% ipython --no-banner

In [1]: import numpy as np

In [2]: import numpy.linalg as la

In [3]: np.set_printoptions(suppress=True, linewidth=120)

In [4]: A = np.load("test14.npy")

In [5]: print(A)
[[ -2  -9  -1   3  -3   3  -5  -4]
 [  1   9  -2  -3  -3   4  -5   0]
 [ -2 -12  -2   4  -1  -4   1  -3]
 [  4  12  -5  -4   2   0  -1   1]
 [ -2 -15  -1   5   2   3   5  -1]
 [ -1 -15   5   5   4   2   1   0]
 [  2 -12   1   4   1  -2   4   1]
 [ -4  12  -3  -4   2   4  -5   2]
 [  4  -6   0   2  -1  -3   4   3]
 [ -1   6  -1  -2  -2   4   4  -2]
 [ -1  12  -3  -4   3   3   2   1]
 [  1 -15  -2   5  -1   0   5  -3]
 [  5   9   4  -3   3   0  -3   4]
 [  2  -9   5   3   3   5   5  -3]]

In [6]: def softmax(z):
   ...:     e = np.exp(z - z.max(axis=-1, keepdims=True))
   ...:     return e / e.sum(axis=-1, keepdims=True)
   ...: 

In [7]: print(np.round(softmax(A[11] + 2), 2) + 0)
[0.01 0.   0.   0.49 0.   0.   0.49 0.  ]

In [8]: print(np.round(softmax(A).sum(axis=1), 2))
[1. 1. 1. 1. 1. 1. 1. 1. 1. 1. 1. 1. 1. 1.]

In [9]: att = A @ A.T / np.sqrt(8)

In [10]: print(softmax(att).round(6).argmax(axis=1))
[ 0  7 11  3  4  5 11  7 11 10 10 11 12  5]

In [11]: print(la.cond(A) > 100)
True

In [12]: print(np.round(la.norm(A, 2) / la.norm(A), 2))
0.88

In [13]: U, sig, Vh = la.svd(A)

In [14]: evecs = Vh[:(sig > 1e-8).sum()]

In [15]: rng = np.random.default_rng(9046)

In [16]: vec = A[8] + -2 * A[3] + rng.integers(2) * np.eye(8)[4]

In [17]: print(vec)
[ -4. -30.  10.  10.  -4.  -3.   6.   1.]

In [18]: print(np.round(np.diag(evecs.T @ evecs), 2))
[1.  0.9 1.  0.1 1.  1.  1.  1. ]

In [19]: print(np.round(evecs.T @ evecs, 2) + 0)
[[ 1.   0.   0.   0.   0.   0.   0.   0. ]
 [ 0.   0.9  0.  -0.3  0.   0.   0.   0. ]
 [ 0.   0.   1.   0.   0.   0.   0.   0. ]
 [ 0.  -0.3  0.   0.1  0.   0.   0.   0. ]
 [ 0.   0.   0.   0.   1.   0.   0.   0. ]
 [ 0.   0.   0.   0.   0.   1.   0.   0. ]
 [ 0.   0.   0.   0.   0.   0.   1.   0. ]
 [ 0.   0.   0.   0.   0.   0.   0.   1. ]]

In [20]: print(round(la.norm(vec - evecs.T @ evecs @ vec), 2))
0.0

In [21]: U, sig, Vh = la.svd(A)

In [22]: print(sig.round(2) + 0)
[45.89 14.12 12.51 11.62  7.81  6.63  4.33  0.  ]

In [23]: print(np.argmax(sig[:-1] / (sig[1:] + 1e-6)) + 1)
7

In [24]: M2 = U[:, :7] @ np.diag(sig[:7]) @ Vh[:7]

In [25]: print(la.matrix_rank(A, rtol=0.05))
7

In [26]: print(round(la.norm(A - M2, 2), 2), round(float(sig[7]), 2))
0.0 0.0

In [27]: print(round(float(np.abs(A - M2).max()), 2))
0.0

In [28]: print(M2.round(2) + 0)
[[ -2.  -9.  -1.   3.  -3.   3.  -5.  -4.]
 [  1.   9.  -2.  -3.  -3.   4.  -5.   0.]
 [ -2. -12.  -2.   4.  -1.  -4.   1.  -3.]
 [  4.  12.  -5.  -4.   2.   0.  -1.   1.]
 [ -2. -15.  -1.   5.   2.   3.   5.  -1.]
 [ -1. -15.   5.   5.   4.   2.   1.   0.]
 [  2. -12.   1.   4.   1.  -2.   4.   1.]
 [ -4.  12.  -3.  -4.   2.   4.  -5.   2.]
 [  4.  -6.   0.   2.  -1.  -3.   4.   3.]
 [ -1.   6.  -1.  -2.  -2.   4.   4.  -2.]
 [ -1.  12.  -3.  -4.   3.   3.   2.   1.]
 [  1. -15.  -2.   5.  -1.   0.   5.  -3.]
 [  5.   9.   4.  -3.   3.   0.  -3.   4.]
 [  2.  -9.   5.   3.   3.   5.   5.  -3.]]

In [29]: gram = A.T @ A

In [30]: print(np.round(la.svd(A, compute_uv=False) ** 2, 2) + 0)
[2106.27  199.48  156.41  135.03   61.06   43.99   18.74    0.  ]

In [31]: print((A @ A.T).shape)
(14, 14)

In [32]: print(np.round(la.eigvalsh(gram)[::-1], 2) + 0)
[2106.27  199.48  156.41  135.03   61.06   43.99   18.74    0.  ]

In [33]: print(np.diag(gram))
[  98 1791  125  199   81  133  214   80]

In [34]: J = np.load("block7.npy")

In [35]: print(J)
[[0 0 0 0 0 0 0 0 0 0 0]
 [0 1 0 0 0 0 0 0 0 0 0]
 [0 0 0 0 0 0 0 0 0 0 0]
 [0 0 0 1 0 0 0 0 0 0 0]
 [0 0 0 0 2 0 0 0 0 0 0]
 [0 0 0 0 0 2 0 0 0 0 0]
 [0 0 0 0 0 0 2 0 0 0 0]
 [0 0 0 0 0 0 0 2 0 0 0]
 [0 0 0 0 0 0 0 0 1 0 0]
 [0 0 0 0 0 0 0 0 0 0 0]
 [0 0 0 0 0 0 0 0 0 0 2]]

In [36]: rank = la.matrix_rank(A)

In [37]: print(rank)
7

In [38]: N = la.svd(A)[2][rank:].T

In [39]: print(np.round(A @ N, 2) + 0)
[[0.]
 [0.]
 [0.]
 [0.]
 [0.]
 [0.]
 [0.]
 [0.]
 [0.]
 [0.]
 [0.]
 [0.]
 [0.]
 [0.]]

In [40]: print(np.round(N @ N.T, 2) + 0)
[[0.  0.  0.  0.  0.  0.  0.  0. ]
 [0.  0.1 0.  0.3 0.  0.  0.  0. ]
 [0.  0.  0.  0.  0.  0.  0.  0. ]
 [0.  0.3 0.  0.9 0.  0.  0.  0. ]
 [0.  0.  0.  0.  0.  0.  0.  0. ]
 [0.  0.  0.  0.  0.  0.  0.  0. ]
 [0.  0.  0.  0.  0.  0.  0.  0. ]
 [0.  0.  0.  0.  0.  0.  0.  0. ]]

In [41]: print([int(la.matrix_rank(A[:, :j + 1])) for j in range(8)])
[1, 2, 3, 3, 4, 5, 6, 7]

In [42]: w, evecs = la.eigh(J)

In [43]: vec = np.array([-1, -2, 2, 2, 3, 3, 3, 1, 0, 0, 2])

In [44]: print(evecs * np.maximum(w, 0) @ evecs.T)
[[0. 0. 0. 0. 0. 0. 0. 0. 0. 0. 0.]
 [0. 1. 0. 0. 0. 0. 0. 0. 0. 0. 0.]
 [0. 0. 0. 0. 0. 0. 0. 0. 0. 0. 0.]
 [0. 0. 0. 1. 0. 0. 0. 0. 0. 0. 0.]
 [0. 0. 0. 0. 2. 0. 0. 0. 0. 0. 0.]
 [0. 0. 0. 0. 0. 2. 0. 0. 0. 0. 0.]
 [0. 0. 0. 0. 0. 0. 2. 0. 0. 0. 0.]
 [0. 0. 0. 0. 0. 0. 0. 2. 0. 0. 0.]
 [0. 0. 0. 0. 0. 0. 0. 0. 1. 0. 0.]
 [0. 0. 0. 0. 0. 0. 0. 0. 0. 0. 0.]
 [0. 0. 0. 0. 0. 0. 0. 0. 0. 0. 2.]]

In [45]: print(vec @ J @ vec / (vec @ vec), w[0], w[-1])
1.6 0.0 2.0

In [46]: print(np.abs(J).sum(axis=1).max(), np.abs(w).max())
2 2.0

In [47]: f = np.array([-2, 0, -1])

In [48]: print(np.convolve(J[2], f))
[0 0 0 0 0 0 0 0 0 0 0 0 0]

In [49]: print(np.cross(J[2, :3], J[3, :3]))
[0 0 0]

In [50]: print(np.array([np.convolve(row, f, "same") for row in J]))
[[ 0  0  0  0  0  0  0  0  0  0  0]
 [-2  0 -1  0  0  0  0  0  0  0  0]
 [ 0  0  0  0  0  0  0  0  0  0  0]
 [ 0  0 -2  0 -1  0  0  0  0  0  0]
 [ 0  0  0 -4  0 -2  0  0  0  0  0]
 [ 0  0  0  0 -4  0 -2  0  0  0  0]
 [ 0  0  0  0  0 -4  0 -2  0  0  0]
 [ 0  0  0  0  0  0 -4  0 -2  0  0]
 [ 0  0  0  0  0  0  0 -2  0 -1  0]
 [ 0  0  0  0  0  0  0  0  0  0  0]
 [ 0  0  0  0  0  0  0  0  0 -4  0]]

In [51]: print(np.polyval(f, J[2]))
[-1 -1 -1 -1 -1 -1 -1 -1 -1 -1 -1]

In [52]: print([int(la.matrix_rank(la.matrix_power(J, p))) for p in range(1, 12)])
[8, 8, 8, 8, 8, 8, 8, 8, 8, 8, 8]

In [53]: print(np.prod(np.diag(J)), round(float(la.det(J)), 2))
0 0.0

In [54]: print(la.matrix_rank(J - J[0, 0] * np.eye(11)))
8

In [55]: E = np.loadtxt("mat.csv", delimiter=",")

In [56]: print(E)
[[0. 0. 1. 0. 0. 0. 0. 0. 0. 0. 0. 0. 1.]
 [0. 0. 0. 1. 1. 0. 0. 1. 0. 1. 1. 1. 0.]
 [1. 0. 0. 0. 0. 0. 0. 0. 0. 0. 0. 0. 1.]
 [0. 1. 0. 0. 1. 0. 1. 1. 0. 1. 1. 1. 0.]
 [0. 1. 0. 1. 0. 1. 1. 1. 1. 1. 1. 1. 0.]
 [0. 0. 0. 0. 1. 0. 1. 1. 1. 1. 1. 1. 0.]
 [0. 0. 0. 1. 1. 1. 0. 1. 1. 1. 1. 0. 0.]
 [0. 1. 0. 1. 1. 1. 1. 0. 1. 1. 0. 1. 0.]
 [0. 0. 0. 0. 1. 1. 1. 1. 0. 0. 1. 1. 0.]
 [0. 1. 0. 1. 1. 1. 1. 1. 0. 0. 1. 1. 0.]
 [0. 1. 0. 1. 1. 1. 1. 0. 1. 1. 0. 1. 0.]
 [0. 1. 0. 1. 1. 1. 0. 1. 1. 1. 1. 0. 0.]
 [1. 0. 1. 0. 0. 0. 0. 0. 0. 0. 0. 0. 0.]]

In [57]: M2 = np.array([[-2, -2, -2],
    ...:     [-2, -2, 0],
    ...:     [2, -2, -1],
    ...:     [0, 0, 2],
    ...:     [0, -1, 2],
    ...:     [1, -1, 1],
    ...:     [-1, -1, 1],
    ...:     [1, 1, 1],
    ...:     [-1, -1, 2],
    ...:     [0, -1, 2],
    ...:     [0, -2, 1],
    ...:     [2, 1, 0],
    ...:     [-1, 0, 1]])

In [58]: print(np.vstack([E, M2.T]).shape)
(16, 13)

In [59]: print(np.einsum("ij,ij->i", E, E))
[2. 6. 2. 7. 9. 7. 7. 8. 6. 8. 8. 8. 2.]

In [60]: print(np.einsum("ik,kj->ij", E, M2))
[[ 1. -2.  0.]
 [ 3. -2.  8.]
 [-3. -2. -1.]
 [ 0. -5.  7.]
 [ 0. -6. 10.]
 [ 1. -4.  9.]
 [ 1. -5. 11.]
 [-1. -6. 10.]
 [ 3. -3.  6.]
 [ 1. -5.  8.]
 [-1. -6. 10.]
 [-1. -7. 11.]
 [ 0. -4. -3.]]

In [61]: print(M2.T @ E.T)
[[ 1.  3. -3.  0.  0.  1.  1. -1.  3.  1. -1. -1.  0.]
 [-2. -2. -2. -5. -6. -4. -5. -6. -3. -5. -6. -7. -4.]
 [ 0.  8. -1.  7. 10.  9. 11. 10.  6.  8. 10. 11. -3.]]

In [62]: print(np.einsum("ik,kj->ji", E, M2))
[[ 1.  3. -3.  0.  0.  1.  1. -1.  3.  1. -1. -1.  0.]
 [-2. -2. -2. -5. -6. -4. -5. -6. -3. -5. -6. -7. -4.]
 [ 0.  8. -1.  7. 10.  9. 11. 10.  6.  8. 10. 11. -3.]]

In [63]: print(np.einsum("ij->j", E))
[2. 6. 2. 7. 9. 7. 7. 8. 6. 8. 8. 8. 2.]

In [64]: rank = la.matrix_rank(E)

In [65]: print(rank)
12

In [66]: N = la.svd(E)[2][rank:].T

In [67]: print(np.round(E @ N, 2) + 0)
[[0.]
 [0.]
 [0.]
 [0.]
 [0.]
 [0.]
 [0.]
 [0.]
 [0.]
 [0.]
 [0.]
 [0.]
 [0.]]

In [68]: print([int(la.matrix_rank(E[:, :j + 1])) for j in range(13)])
[1, 2, 3, 4, 5, 6, 7, 8, 9, 10, 10, 11, 12]

In [69]: print(N.shape)
(13, 1)

In [70]: U, sig, Vh = la.svd(E)

In [71]: print(sig.round(2) + 0)
[7.49 2.45 2.16 2.   1.66 1.27 1.26 1.   1.   1.   0.41 0.18 0.  ]

In [72]: print(np.argmax(sig[:-1] / (sig[1:] + 1e-6)) + 1)
12

In [73]: M2 = U[:, :12] @ np.diag(sig[:12]) @ Vh[:12]

In [74]: print(round(float(la.norm(E - M2, 2)), 2), np.round(sig[12], 2))
0.0 0.0

In [75]: print(la.matrix_rank(E, rtol=0.05))
11

In [76]: K = np.loadtxt("a.csv", delimiter=",")

In [77]: print(K)
[[ 4.  4.  4.  4.  4.  4.  4.  4.  4.  4.  4.  4.  4.  4.]
 [ 4.  8.  8.  8.  8.  8.  8.  8.  8.  8.  8.  8.  8.  8.]
 [ 4.  8. 12. 12. 12. 12. 12. 12. 12. 12. 12. 12. 12. 12.]
 [ 4.  8. 12. 16. 16. 16. 16. 16. 16. 16. 16. 16. 16. 16.]
 [ 4.  8. 12. 16. 20. 20. 20. 20. 20. 20. 20. 20. 20. 20.]
 [ 4.  8. 12. 16. 20. 24. 24. 24. 24. 24. 24. 24. 24. 24.]
 [ 4.  8. 12. 16. 20. 24. 28. 28. 28. 28. 28. 28. 28. 28.]
 [ 4.  8. 12. 16. 20. 24. 28. 32. 32. 32. 32. 32. 32. 32.]
 [ 4.  8. 12. 16. 20. 24. 28. 32. 36. 36. 36. 36. 36. 36.]
 [ 4.  8. 12. 16. 20. 24. 28. 32. 36. 40. 40. 40. 40. 40.]
 [ 4.  8. 12. 16. 20. 24. 28. 32. 36. 40. 44. 44. 44. 44.]
 [ 4.  8. 12. 16. 20. 24. 28. 32. 36. 40. 44. 48. 48. 48.]
 [ 4.  8. 12. 16. 20. 24. 28. 32. 36. 40. 44. 48. 52. 52.]
 [ 4.  8. 12. 16. 20. 24. 28. 32. 36. 40. 44. 48. 52. 56.]]

In [78]: M2 = la.inv(K)

In [79]: print(np.round(la.cond(K), 2))
337.19

In [80]: print(round(la.slogdet(K)[0], 2))
1.0

In [81]: U, sig, Vh = la.svd(J)

In [82]: print(sig)
[2. 2. 2. 2. 2. 1. 1. 1. 0. 0. 0.]

In [83]: M2 = U[:, :8] @ np.diag(sig[:8]) @ Vh[:8]

In [84]: print(la.matrix_rank(J, rtol=0.05))
8

In [85]: print(np.abs(J - M2).max())
0.0

In [86]: w, evecs = la.eigh(K)

In [87]: print(np.abs(evecs[:, -1]).round(6).argmax())
13

In [88]: print(np.unique(w.round(6) + 0, return_counts=True)[1])
[1 1 1 1 1 1 1 1 1 1 1 1 1 1]

In [89]: m1 = np.load("w.npy")

In [90]: print(m1)
[[-2.53  1.24  3.86  3.16 -2.66  2.64]
 [ 1.2  -0.52 -1.64 -1.38  1.2  -1.27]
 [ 3.23 -1.47 -4.77 -4.01  3.48 -3.32]
 [-0.59  0.35  0.77  0.55 -0.2   0.39]
 [ 4.88 -2.4  -7.03 -6.04  4.85 -4.62]
 [ 1.97 -0.94 -3.11 -2.63  2.11 -2.2 ]
 [-3.5   1.9   5.34  4.45 -3.72  3.66]
 [ 4.79 -2.55 -7.31 -6.09  4.93 -4.92]
 [-0.41  0.26  0.29  0.41 -0.3   0.15]
 [-5.32  2.73  8.01  6.72 -5.14  5.19]]

In [91]: O, evecs = la.qr(m1[:, :2])[0], la.qr(m1[:, 2:])[0]

In [92]: sig = la.svd(O.T @ evecs, compute_uv=False)

In [93]: print(np.round(la.norm(O @ O.T - evecs @ evecs.T, 2), 2))
1.0

In [94]: print(sig.round(2))
[1.   0.47]

In [95]: print((sig > 0.9).sum())
1

In [96]: print(np.round(np.degrees(np.arccos(sig.clip(0, 1))), 2))
[ 1.32 61.87]

In [97]: hat = m1 @ la.solve(m1.T @ m1, m1.T)

In [98]: print(np.round(hat @ m1[:, 1], 2))
[ 1.24 -0.52 -1.47  0.35 -2.4  -0.94  1.9  -2.55  0.26  2.73]

In [99]: print(np.allclose(hat @ hat, hat))
True

In [100]: print(np.round(np.trace(hat), 2))
6.0

In [101]: mat = np.loadtxt("run7.csv", delimiter=",")

In [102]: print(mat)
[[-0.13 -0.63 -0.95 -1.69  5.19  6.37  0.12]
 [ 1.64 -0.05 -1.53 -3.    4.25  3.95 -0.87]
 [-1.01  0.85 -1.22  2.97  0.13 -2.76 -2.43]
 [ 0.48 -2.11 -0.91  5.93 -0.87 -1.29 -1.1 ]
 [ 1.05 -0.98 -2.54 -1.85  3.73  6.07  2.24]
 [-0.54  0.6  -0.93 -2.49  3.17  4.75  0.24]
 [-0.76 -0.02 -0.99 -2.2   2.71  5.78 -1.16]
 [-1.36 -2.   -2.35 -2.92  2.58  5.42 -0.41]
 [ 0.26 -1.11 -1.15  3.07 -0.33 -3.11  1.42]
 [ 1.32 -1.15 -2.05 -4.3   3.46  5.84  0.34]
 [-0.2   0.41 -1.45  2.79 -0.52 -2.75 -0.98]]

In [103]: hat = mat @ la.solve(mat.T @ mat, mat.T)

In [104]: print(np.allclose(hat @ hat, hat))
True
